% python3 -q
>>> import numpy as np
>>> np.set_printoptions(suppress=True, linewidth=120)
>>> tidy = lambda a: np.round(a, 3) + 0
>>> J = np.loadtxt("m.csv", delimiter=",")
>>> J
array([[ 0.,  0.,  7., -1.],
       [ 0.,  0.,  3., -2.],
       [ 7.,  3.,  0.,  0.],
       [-1., -2.,  0.,  0.]])
>>> theta = np.radians(135)
>>> Rm = np.eye(4)
>>> Rm[0, 0] = Rm[1, 1] = np.cos(theta)
>>> Rm[0, 1], Rm[1, 0] = -np.sin(theta), np.sin(theta)
>>> tidy(Rm)
array([[-0.707, -0.707,  0.   ,  0.   ],
       [ 0.707, -0.707,  0.   ,  0.   ],
       [ 0.   ,  0.   ,  1.   ,  0.   ],
       [ 0.   ,  0.   ,  0.   ,  1.   ]])
>>> B = J @ Rm.T
>>> tidy(np.abs(B - J).max(axis=0))
array([14.071,  2.707,  0.   ,  0.   ])
>>> tidy(np.linalg.svd(J, compute_uv=False)), tidy(np.linalg.svd(B, compute_uv=False))
(array([7.811, 7.811, 1.408, 1.408]), array([7.811, 7.811, 1.408, 1.408]))
>>> tidy(B)
array([[ 0.   ,  0.   ,  7.   , -1.   ],
       [ 0.   ,  0.   ,  3.   , -2.   ],
       [-7.071,  2.828,  0.   ,  0.   ],
       [ 2.121,  0.707,  0.   ,  0.   ]])
>>> print(np.allclose(J @ J.T, B @ B.T))
True
>>> w, vecs = np.linalg.eigh(J)
>>> x = np.array([-2, 1, 3, -2])
>>> print(tidy(vecs * np.abs(w) @ vecs.T))
[[ 6.616  2.495  0.     0.   ]
 [ 2.495  2.603  0.     0.   ]
 [ 0.     0.     7.484 -1.41 ]
 [ 0.     0.    -1.41   1.735]]
>>> tidy(np.linalg.eigvalsh(J[1:, 1:]))
array([-3.606,  0.   ,  3.606])
>>> x @ J @ x
np.float64(-66.0)
>>> tidy(vecs * np.maximum(w, 0) @ vecs.T)
array([[ 3.308,  1.247,  3.5  , -0.5  ],
       [ 1.247,  1.302,  1.5  , -1.   ],
       [ 3.5  ,  1.5  ,  3.742, -0.705],
       [-0.5  , -1.   , -0.705,  0.868]])
>>> def softmax(z):
...     e = np.exp(z - z.max(axis=-1, keepdims=True))
...     return e / e.sum(axis=-1, keepdims=True)
... 
>>> tidy(softmax(10 * J[1]))
array([0., 0., 1., 0.])
>>> print(tidy(softmax(J[1])))
[0.045 0.045 0.904 0.006]
>>> print(tidy(softmax(J[1] + -1)))
[0.045 0.045 0.904 0.006]
>>> att = J @ J.T / np.sqrt(4)
>>> tidy(softmax(att))
array([[1.   , 0.   , 0.   , 0.   ],
       [0.993, 0.007, 0.   , 0.   ],
       [0.   , 0.   , 1.   , 0.   ],
       [0.071, 0.071, 0.   , 0.859]])
>>> softmax(att).round(6).argmax(axis=1)
array([0, 0, 2, 3])
>>> try:
...     np.linalg.cholesky(J)
... except np.linalg.LinAlgError as e:
...     print("failed:", e)
... 
failed: Matrix is not positive definite
>>> tidy(np.linalg.eigvalsh(J).min())
np.float64(-7.811)
>>> [round(float(np.linalg.det(J[:i, :i])), 2) + 0 for i in range(1, 5)]
[0.0, 0.0, 0.0, 121.0]
>>> print(np.all(np.linalg.eigvalsh(J) > 0))
False
>>> w, vecs = np.linalg.eig(J)
>>> tidy(np.sort(np.linalg.eigvals(np.linalg.inv(J))))
array([-0.71 , -0.128,  0.128,  0.71 ])
>>> feats = np.array([[0, 0, 0], [0, 1, 0], [0, 0, 0]])
>>> np.linalg.cond(feats) > 100
np.True_
>>> [round(float(x), 3) for x in np.linalg.svd(feats, compute_uv=False)[:3]]
[1.0, 0.0, 0.0]
>>> print(np.linalg.matrix_rank(feats, rtol=0.1))
1
>>> tidy(feats @ np.linalg.pinv(feats) @ feats)
array([[0., 0., 0.],
       [0., 1., 0.],
       [0., 0., 0.]])
>>> np.linalg.lstsq(feats[:-1].T, feats[-1])[2]
np.int32(1)
>>> print(tidy(np.trace(np.linalg.pinv(feats) @ feats)))
1.0
>>> tidy(np.sort(np.linalg.eigvals(feats)))
array([0., 0., 1.])
>>> np.linalg.matrix_rank(feats - feats[0, 0] * np.eye(3))
np.int64(1)
>>> [int(np.linalg.matrix_rank(np.linalg.matrix_power(feats, p))) for p in range(1, 4)]
[1, 1, 1]
>>> Uu, sv, vt = np.linalg.svd(feats)
>>> sv
array([1., 0., 0.])
>>> B = Uu[:, :1] @ np.diag(sv[:1]) @ vt[:1]
>>> tidy(np.linalg.norm(feats - B) / np.linalg.norm(feats))
np.float64(0.0)
>>> print(np.linalg.matrix_rank(feats, rtol=0.05))
1
>>> tidy(np.linalg.norm(feats - B, 2)), sv[1]
(np.float64(0.0), np.float64(0.0))
>>> np.linalg.matrix_rank(B)
np.int64(1)
>>> np.abs(feats - B).max()
np.float64(0.0)
>>> E = np.load("data.npy")
>>> E
array([[ 0.  ,  0.  ,  0.  ,  0.  ,  0.  ],
       [ 1.02, -1.19, -0.17, -0.34, -0.34],
       [ 0.12, -0.14, -0.02, -0.04, -0.04]])
>>> tidy(np.linalg.norm(E, 2) / np.linalg.norm(E))
np.float64(1.0)
>>> print([round(float(x), 3) for x in np.linalg.svd(E, compute_uv=False)[:3]])
[1.66, 0.0, 0.0]
>>> np.linalg.cond(E) > 100
np.True_
>>> np.linalg.matrix_rank(E, rtol=0.1)
np.int64(1)
>>> np.argsort(-np.linalg.norm(E, axis=0).round(6), kind="stable")[:3]
array([1, 0, 3])
>>> np.unique(E.round(6), axis=0).shape
(3, 5)
>>> np.linalg.lstsq(E[:-1].T, E[-1])[2]
np.int32(1)
>>> print(np.abs(np.diag(np.linalg.qr(E)[1])) > 1e-9)
[ True False False]
>>> try:
...     np.linalg.inv(E)
... except np.linalg.LinAlgError as e:
...     print(repr(e))
... 
LinAlgError('Last 2 dimensions of the array must be square')
>>> T = np.stack([E, 3 * E, E[::-1]])
>>> np.linalg.matrix_rank(T.reshape(3, -1))
np.int64(2)
>>> np.linalg.matrix_rank(T)
array([1, 1, 1])
>>> tidy(np.linalg.norm(T, axis=(1, 2)))
array([1.66 , 4.979, 1.66 ])
>>> f = np.array([0, 1, 3])
>>> tidy(np.array([np.convolve(row, f, "same") for row in E]))
array([[ 0.  ,  0.  ,  0.  ,  0.  ,  0.  ],
       [ 1.02,  1.87, -3.74, -0.85, -1.36],
       [ 0.12,  0.22, -0.44, -0.1 , -0.16]])
>>> print(np.convolve(E[0], f))
[0. 0. 0. 0. 0. 0. 0.]
>>> np.correlate(E[0], E[2], "full")
array([0., 0., 0., 0., 0., 0., 0., 0., 0.])
>>> m1 = np.load("layer17.npy")
>>> m1
array([[3, 2, 2, 1],
       [0, 1, 3, 2],
       [0, 0, 0, 0],
       [0, 0, 0, 0],
       [5, 4, 4, 3],
       [6, 3, 4, 4],
       [0, 0, 0, 0],
       [3, 2, 2, 1],
       [2, 2, 2, 2],
       [2, 2, 2, 2],
       [0, 0, 0, 0],
       [0, 1, 3, 2]])
>>> B = np.c_[m1[:, :3] @ np.array([[-5, 5, -3], [1, 3, -1], [5, 2, 4]]), np.array([2, 1, 1, 2, 3, -3, -3, 3, 1, 1, 2, 0])]
>>> B
array([[-3, 25, -3,  2],
       [16,  9, 11,  1],
       [ 0,  0,  0,  1],
       [ 0,  0,  0,  2],
       [-1, 45, -3,  3],
       [-7, 47, -5, -3],
       [ 0,  0,  0, -3],
       [-3, 25, -3,  3],
       [ 2, 20,  0,  1],
       [ 2, 20,  0,  1],
       [ 0,  0,  0,  2],
       [16,  9, 11,  0]])
>>> print(np.linalg.matrix_rank(B))
4
>>> tidy(np.linalg.norm(B - m1 @ np.linalg.lstsq(m1, B)[0], axis=0))
array([0.   , 0.   , 0.   , 4.373])
>>> basis = B[[7, 6]].astype(float)
>>> for _ in range(3):
...     idx = np.linalg.norm(B[:, None] - basis, axis=-1).argmin(axis=1)
...     basis = np.array([B[idx == j].mean(axis=0) for j in range(2)])
... 
>>> idx
array([0, 1, 1, 1, 0, 0, 1, 0, 0, 0, 1, 1])
>>> np.abs(basis[1] - basis[0]).argmax()
np.int64(1)
>>> x = np.array([0, -1, 0, 2])
>>> target = m1 @ x
>>> tidy(np.linalg.lstsq(m1, target)[0])
array([ 0., -1.,  0.,  2.])
>>> tidy(np.linalg.solve(m1.T @ m1, m1.T @ target))
array([ 0., -1.,  0.,  2.])
>>> rng = np.random.default_rng(46)
>>> target = target + 0.02 * rng.normal(size=12)
>>> tidy(target)
array([-0.01 ,  3.024, -0.005,  0.015,  1.977,  4.971,  0.   , -0.009,  2.002,  2.011,  0.006,  2.993])
>>> beta, *_ = np.linalg.lstsq(m1, target)
>>> beta.round()
array([-0., -1., -0.,  2.])
>>> tidy(np.linalg.norm(target - m1 @ beta))
np.float64(0.032)
>>> W0 = np.tril(np.array([[-2, 0, 1, -2], [-2, 0, 1, 1], [-2, 0, 0, 2], [-2, 2, -1, 1]]), -1) + np.eye(4, dtype=int)
>>> W0
array([[ 1,  0,  0,  0],
       [-2,  1,  0,  0],
       [-2,  0,  1,  0],
       [-2,  2, -1,  1]])
>>> f = np.array([1, 1, 2, -1])
>>> B = W0 + np.outer(f, np.eye(4)[0])
>>> print(tidy(np.linalg.det(B) / np.linalg.det(W0)), tidy(1 + np.linalg.solve(W0, f)[0]))
2.0 2.0
>>> print(B)
[[ 2.  0.  0.  0.]
 [-1.  1.  0.  0.]
 [ 0.  0.  1.  0.]
 [-3.  2. -1.  1.]]
>>> np.linalg.matrix_rank(B - W0)
np.int64(1)
>>> x = np.array([7, -1, 1, -5])
>>> target = B @ x
>>> beta, lr = np.zeros(4), 1 / np.linalg.norm(B, 2) ** 2
>>> for i in range(4):
...     beta -= lr * B.T @ (B @ beta - target)
...     if i % 1 == 0: print(i, round(np.linalg.norm(B @ beta - target), 3))
... 
0 2.255
1 2.167
2 2.086
3 2.013
>>> tidy(beta)
array([ 6.5  , -3.172,  1.484, -1.514])
>>> print(tidy(np.linalg.cond(B)))
11.605
